$ python -q
>>> import numpy as np
>>> np.set_printoptions(suppress=True, linewidth=160)
>>> A = np.load("dump.npy")
>>> A
array([[ -9.4,   4.7,   6. ],
       [ -4.3,   1.7,   2.6],
       [ -3.1,   1.5,   1.7],
       [  1. ,  -1.5,   0. ],
       [-11.7,   3.8,   7.1],
       [ 21.5,  -7.7, -13.3],
       [  0.6,  -0.3,  -0.7],
       [  4.2,   2.4,  -4.9],
       [-10.8,   3.8,   8. ],
       [ -1.8,   0.8,   1.1],
       [ -4.7,   1.3,   3.4],
       [ -1.2,   0.9,   0.7],
       [-11.6,   2.1,   7.5],
       [  7.7,  -0.8,  -5.5]])
>>> np.count_nonzero(A)
np.int64(41)
>>> np.unravel_index(np.abs(A).argmax(), A.shape)
(np.int64(5), np.int64(0))
>>> np.abs(A).max()
np.float64(21.5)
>>> np.zeros(14, 3)
Traceback (most recent call last):
  File "<python-input-7>", line 1, in <module>
    np.zeros(14, 3)
    ~~~~~~~~^^^^^^^
TypeError: Cannot interpret '3' as a data type
>>> round(float(np.linalg.norm(A)), 1)
40.8
>>> np.linalg.rank(A)
Traceback (most recent call last):
  File "<python-input-9>", line 1, in <module>
    np.linalg.rank(A)
    ^^^^^^^^^^^^^^
AttributeError: module 'numpy.linalg' has no attribute 'rank'
>>> np.round(A.sum(axis=1), 1) + 0
array([ 1.3,  0. ,  0.1, -0.5, -0.8,  0.5, -0.4,  1.7,  1. ,  0.1,  0. ,  0.4, -2. ,  1.4])
>>> np.round(A.mean(axis=0), 1)
array([-1.7,  0.9,  1. ])
>>> d = np.linalg.norm(A[:, None] - A[None], axis=-1)
>>> d.shape
(14, 14)
>>> (d + 1e9 * np.eye(14)).round(6).argmin(axis=1)
array([ 8, 10,  1,  6,  8, 13,  3, 13,  4, 11,  1,  9,  4,  7])
>>> d[12].round(1)
array([ 3.7,  8.8, 10.3, 15.1,  1.7, 40.3, 14.9, 20.1,  1.9, 11.8,  8.1, 12.5,  0. , 23.4])
>>> d[:5, :5].round(1)
array([[ 0. ,  6.8,  8.3, 13.5,  2.7],
       [ 6.8,  0. ,  1.5,  6.7,  8.9],
       [ 8.3,  1.5,  0. ,  5.4, 10.4],
       [13.5,  6.7,  5.4,  0. , 15.5],
       [ 2.7,  8.9, 10.4, 15.5,  0. ]])
>>> np.round(np.linalg.norm(A - A.mean(axis=0), axis=1), 1)
array([10. ,  3.2,  1.7,  3.7, 12.1, 28.6,  3.1,  8.5, 11.9,  0.2,  3.9,  0.6, 11.9, 11.5])
>>> np.round(np.linalg.norm(A, axis=1), 1)
array([12.1,  5.3,  3.8,  1.8, 14.2, 26.4,  1. ,  6.9, 14. ,  2.3,  5.9,  1.7, 14. ,  9.5])
>>> mat = np.load("w.npy")
>>> mat
array([[0, 1, 0, 0, 0, 1],
       [1, 0, 1, 0, 0, 1],
       [0, 1, 0, 0, 0, 0],
       [0, 0, 0, 0, 1, 1],
       [0, 0, 0, 1, 0, 1],
       [1, 1, 0, 1, 1, 0]])
>>> M2 = mat / np.linalg.norm(mat, axis=1, keepdims=True)
>>> C2 = M2 @ M2.T
>>> (C2 - 2 * np.eye(6)).round(6).argmax(axis=1)
array([2, 0, 0, 0, 0, 2])
>>> np.argwhere(np.triu(np.abs(C2) > 0.95, 1))
array([], shape=(0, 2), dtype=int64)
>>> np.allclose(mat, mat.T)
True
>>> np.allclose(mat @ mat.T, mat.T @ mat)
True
>>> mat @ mat
array([[2, 1, 1, 1, 1, 1],
       [1, 3, 0, 1, 1, 1],
       [1, 0, 1, 0, 0, 1],
       [1, 1, 0, 2, 1, 1],
       [1, 1, 0, 1, 2, 1],
       [1, 1, 1, 1, 1, 4]])
>>> np.linalg.matrix_power(mat, 2)
array([[2, 1, 1, 1, 1, 1],
       [1, 3, 0, 1, 1, 1],
       [1, 0, 1, 0, 0, 1],
       [1, 1, 0, 2, 1, 1],
       [1, 1, 0, 1, 2, 1],
       [1, 1, 1, 1, 1, 4]])
>>> np.trace(mat)
np.int64(0)
>>> r0 = np.array([1, 2, -2, 1, -1, 2])
>>> M2 = mat + np.outer(r0, np.eye(6)[2])
>>> np.linalg.matrix_rank(np.linalg.inv(M2) - np.linalg.inv(mat), tol=1e-8)
np.int64(1)
>>> M2
array([[ 0.,  1.,  1.,  0.,  0.,  1.],
       [ 1.,  0.,  3.,  0.,  0.,  1.],
       [ 0.,  1., -2.,  0.,  0.,  0.],
       [ 0.,  0.,  1.,  0.,  1.,  1.],
       [ 0.,  0., -1.,  1.,  0.,  1.],
       [ 1.,  1.,  2.,  1.,  1.,  0.]])
>>> round(float(np.linalg.det(M2) / np.linalg.det(mat)), 1), round(1 + np.linalg.solve(mat, r0)[2], 1)
(-10.0, np.float64(-10.0))
>>> J = np.loadtxt("data.csv", delimiter=",")
>>> J
array([[-1.,  3., -2.,  2.,  3.,  3.],
       [ 3.,  0., -2., -1.,  2.,  0.],
       [-4.,  3.,  0.,  3.,  1.,  3.]])
>>> ang = np.radians(120)
>>> R = np.eye(6)
>>> R[3, 3] = R[2, 2] = np.cos(ang)
>>> R[3, 2], R[2, 3] = -np.sin(ang), np.sin(ang)
>>> R.round(1)
array([[ 1. ,  0. ,  0. ,  0. ,  0. ,  0. ],
       [ 0. ,  1. ,  0. ,  0. ,  0. ,  0. ],
       [ 0. ,  0. , -0.5,  0.9,  0. ,  0. ],
       [ 0. ,  0. , -0.9, -0.5,  0. ,  0. ],
       [ 0. ,  0. ,  0. ,  0. ,  1. ,  0. ],
       [ 0. ,  0. ,  0. ,  0. ,  0. ,  1. ]])
>>> M2 = J @ R.T
>>> np.allclose(np.linalg.norm(J, axis=1), np.linalg.norm(M2, axis=1))
True
>>> np.round(np.linalg.svd(J, compute_uv=False), 1) + 0, np.round(np.linalg.svd(M2, compute_uv=False), 1) + 0
(array([8.5, 5.1, 0. ]), array([8.5, 5.1, 0. ]))
>>> M2.round(1)
array([[-1. ,  3. ,  2.7,  0.7,  3. ,  3. ],
       [ 3. ,  0. ,  0.1,  2.2,  2. ,  0. ],
       [-4. ,  3. ,  2.6, -1.5,  1. ,  3. ]])
>>> left, s, VT = np.linalg.svd(M2)
>>> vecs = VT[:(s > 1e-8).sum()]
>>> rng = np.random.default_rng(4691)
>>> x = M2[2] + -3 * M2[1] + rng.integers(2) * np.eye(6)[3]
>>> x.round(1)
array([-13. ,   3. ,   2.2,  -7.2,  -5. ,   3. ])
>>> np.allclose(vecs.T @ vecs @ x, x)
False
>>> np.round(np.diag(vecs.T @ vecs), 1)
array([0.6, 0.3, 0.2, 0.3, 0.4, 0.3])
>>> left, s, VT = np.linalg.svd(J)
>>> vecs = VT[:(s > 1e-8).sum()]
>>> x = J[1] + 3 * J[2] + rng.integers(2) * np.eye(6)[3]
>>> x
array([-9.,  9., -2.,  9.,  5.,  9.])
>>> round(np.linalg.norm(x - vecs.T @ vecs @ x), 1)
np.float64(0.9)
>>> np.round(np.diag(vecs.T @ vecs), 1)
array([0.6, 0.3, 0.3, 0.2, 0.4, 0.3])
>>> data = np.array([[0, 2, 0, 0, 2],
...     [2, 1, 1, 2, 2],
...     [1, 0, 2, 0, 0],
...     [0, 1, 1, 2, 1],
...     [0, 2, 1, 1, 0],
...     [0, 2, 0, 2, 1],
...     [10, 7, 5, 10, 12]])
>>> data
array([[ 0,  2,  0,  0,  2],
       [ 2,  1,  1,  2,  2],
       [ 1,  0,  2,  0,  0],
       [ 0,  1,  1,  2,  1],
       [ 0,  2,  1,  1,  0],
       [ 0,  2,  0,  2,  1],
       [10,  7,  5, 10, 12]])
>>> labels = rng.permutation(5)
>>> M2 = data[:, labels] * rng.choice([-1, 1], 5)
>>> M2
array([[ -2,   0,   0,   0,  -2],
       [ -1,   1,   2,   2,  -2],
       [  0,   2,   0,   1,   0],
       [ -1,   1,   2,   0,  -1],
       [ -2,   1,   1,   0,   0],
       [ -2,   0,   2,   0,  -1],
       [ -7,   5,  10,  10, -12]])
>>> left, _, VT = np.linalg.svd(data.T @ M2)
>>> np.round(np.linalg.lstsq(data, M2)[0], 1) + 0
array([[ 0.,  0.,  0.,  1.,  0.],
       [-1.,  0.,  0.,  0.,  0.],
       [ 0.,  1.,  0.,  0.,  0.],
       [ 0.,  0.,  1.,  0.,  0.],
       [ 0.,  0.,  0.,  0., -1.]])
>>> proj = M2 @ np.linalg.solve(M2.T @ M2, M2.T)
>>> proj.round(1) + 0
array([[ 1. , -0.2,  0. ,  0. ,  0. ,  0. ,  0. ],
       [-0.2,  0.1,  0. ,  0. ,  0. ,  0. ,  0.2],
       [ 0. ,  0. ,  0.8,  0.1,  0.2, -0.3,  0. ],
       [ 0. ,  0. ,  0.1,  0.9, -0.1,  0.2,  0. ],
       [ 0. ,  0. ,  0.2, -0.1,  0.8,  0.3,  0. ],
       [ 0. ,  0. , -0.3,  0.2,  0.3,  0.5,  0. ],
       [ 0. ,  0.2,  0. ,  0. ,  0. ,  0. ,  1. ]])
>>> np.round(np.linalg.eigvalsh(proj), 1) + 0
array([0., 0., 1., 1., 1., 1., 1.])
>>> M = np.array([[-8, 7, 7, 8, 6, 4],
...     [-8, 4, 8, -3, 1, 0],
...     [-7, 6, -2, 3, 0, 6],
...     [4, 4, -7, -3, -2, -5],
...     [6, 2, 0, 6, 6, 8],
...     [0, 9, 3, -2, 7, -1]]) * (rng.random((6, 6)) < 0.3)
>>> M
array([[ 0,  0,  7,  8,  6,  0],
       [ 0,  0,  0,  0,  1,  0],
       [-7,  0,  0,  3,  0,  0],
       [ 0,  4,  0, -3, -2,  0],
       [ 0,  2,  0,  0,  0,  0],
       [ 0,  0,  0,  0,  7,  0]])
>>> np.round(np.linalg.norm(M, 2) / np.linalg.norm(M), 1)
np.float64(0.8)
>>> np.linalg.matrix_rank(M, rtol=0.1)
np.int64(4)
>>> np.argsort(-np.linalg.norm(M, axis=0).round(6), kind="stable")[:3]
array([4, 3, 0])
>>> rank = np.linalg.matrix_rank(M)
>>> rank
np.int64(5)
>>> null = np.linalg.svd(M)[2][rank:].T
>>> [int(np.linalg.matrix_rank(M[:i])) for i in range(1, len(M) + 1)]
[1, 2, 3, 4, 5, 5]
>>> null @ null.T
array([[0., 0., 0., 0., 0., 0.],
       [0., 0., 0., 0., 0., 0.],
       [0., 0., 0., 0., 0., 0.],
       [0., 0., 0., 0., 0., 0.],
       [0., 0., 0., 0., 0., 0.],
       [0., 0., 0., 0., 0., 1.]])
>>> np.linalg.matrix_rank(M.T @ M), np.linalg.matrix_rank(M @ M.T)
(np.int64(5), np.int64(5))
>>> [int(np.linalg.matrix_rank(M[:, :j + 1])) for j in range(6)]
[1, 2, 3, 4, 5, 5]
>>> x = np.array([0, 2, -2, 2, 1, 1])
>>> h1 = np.maximum(mat @ x, 0)
>>> h1
array([3, 0, 2, 2, 3, 5])
>>> np.maximum(mat @ (3 * x), 0)
array([ 9,  0,  6,  6,  9, 15])
>>> mat * (h1 > 1e-9)[:, None]
array([[0, 1, 0, 0, 0, 1],
       [0, 0, 0, 0, 0, 0],
       [0, 1, 0, 0, 0, 0],
       [0, 0, 0, 0, 1, 1],
       [0, 0, 0, 1, 0, 1],
       [1, 1, 0, 1, 1, 0]])
>>> np.round(np.tanh(mat @ x), 1)
array([ 1. , -0.8,  1. ,  1. ,  1. ,  1. ])
>>> np.flatnonzero(h1 > 1e-9)
array([0, 2, 3, 4, 5])
>>> C = 5 * np.array([[-0.1, 0.3, 1.4, 1.5],
...     [0.5, -0.8, -1.4, -1.2],
...     [-0.2, 1.3, 0.1, 0.8]])
>>> labels = rng.integers(0, 3, 26)
>>> X = C[labels] + rng.normal(size=(26, 4))
>>> X.round(1)
array([[-1.4,  8.2, -1.3,  2. ],
       [ 2.5, -4.6, -5.6, -7.4],
       [-1.5,  1.3,  5.7,  8.6],
       [-1.1,  0.9,  6.5,  8.8],
       [ 0.6,  3.4,  6.2,  7.5],
       [-2. ,  1.3,  7.4,  6.7],
       [ 2.5, -2.4, -6.1, -7.4],
       [-1.9,  6.7, -0.1,  4.4],
       [-2.6,  0.7,  6.1,  8.3],
       [-0.6,  1.5,  4.9,  7.8],
       [ 3.2, -3.7, -6.9, -6.2],
       [-1.6,  1.8,  6.9,  7.3],
       [ 3.3, -4.1, -7.9, -4.2],
       [ 3.4, -4.3, -7.1, -6. ],
       [ 2.8, -3.3, -5.6, -6.3],
       [ 2.3, -4.6, -7.8, -4.4],
       [ 3. , -3.5, -6.7, -4.8],
       [-0.7,  3.2,  7. ,  7.4],
       [ 1.3, -4.8, -6.8, -5. ],
       [ 2.7, -2.7, -6.3, -4.9],
       [-1.4,  1.5,  9.3,  8.6],
       [-1.8,  0.5,  6. ,  7.9],
       [-0.1,  6.9,  1.3,  3.8],
       [-2.1, -0.8,  7.7,  7.4],
       [-0.6,  3. ,  6.8,  7.3],
       [ 1.6, -4.6, -6.9, -6.9]])
>>> x = np.array([-1, 1, 0, 1])
>>> h1 = np.maximum(X @ x, 0)
>>> np.round(X * (h1 > 1e-9)[:, None], 1)
array([[-1.4,  8.2, -1.3,  2. ],
       [ 0. , -0. , -0. , -0. ],
       [-1.5,  1.3,  5.7,  8.6],
       [-1.1,  0.9,  6.5,  8.8],
       [ 0.6,  3.4,  6.2,  7.5],
       [-2. ,  1.3,  7.4,  6.7],
       [ 0. , -0. , -0. , -0. ],
       [-1.9,  6.7, -0.1,  4.4],
       [-2.6,  0.7,  6.1,  8.3],
       [-0.6,  1.5,  4.9,  7.8],
       [ 0. , -0. , -0. , -0. ],
       [-1.6,  1.8,  6.9,  7.3],
       [ 0. , -0. , -0. , -0. ],
       [ 0. , -0. , -0. , -0. ],
       [ 0. , -0. , -0. , -0. ],
       [ 0. , -0. , -0. , -0. ],
       [ 0. , -0. , -0. , -0. ],
       [-0.7,  3.2,  7. ,  7.4],
       [ 0. , -0. , -0. , -0. ],
       [ 0. , -0. , -0. , -0. ],
       [-1.4,  1.5,  9.3,  8.6],
       [-1.8,  0.5,  6. ,  7.9],
       [-0.1,  6.9,  1.3,  3.8],
       [-2.1, -0.8,  7.7,  7.4],
       [-0.6,  3. ,  6.8,  7.3],
       [ 0. , -0. , -0. , -0. ]])
>>> np.round(np.tanh(X @ x), 1)
array([ 1., -1.,  1.,  1.,  1.,  1., -1.,  1.,  1.,  1., -1.,  1., -1., -1., -1., -1., -1.,  1., -1., -1.,  1.,  1.,  1.,  1.,  1., -1.])
>>> np.round(X.T @ h1, 1)
array([-204.9,  457.9,  853.5, 1118. ])
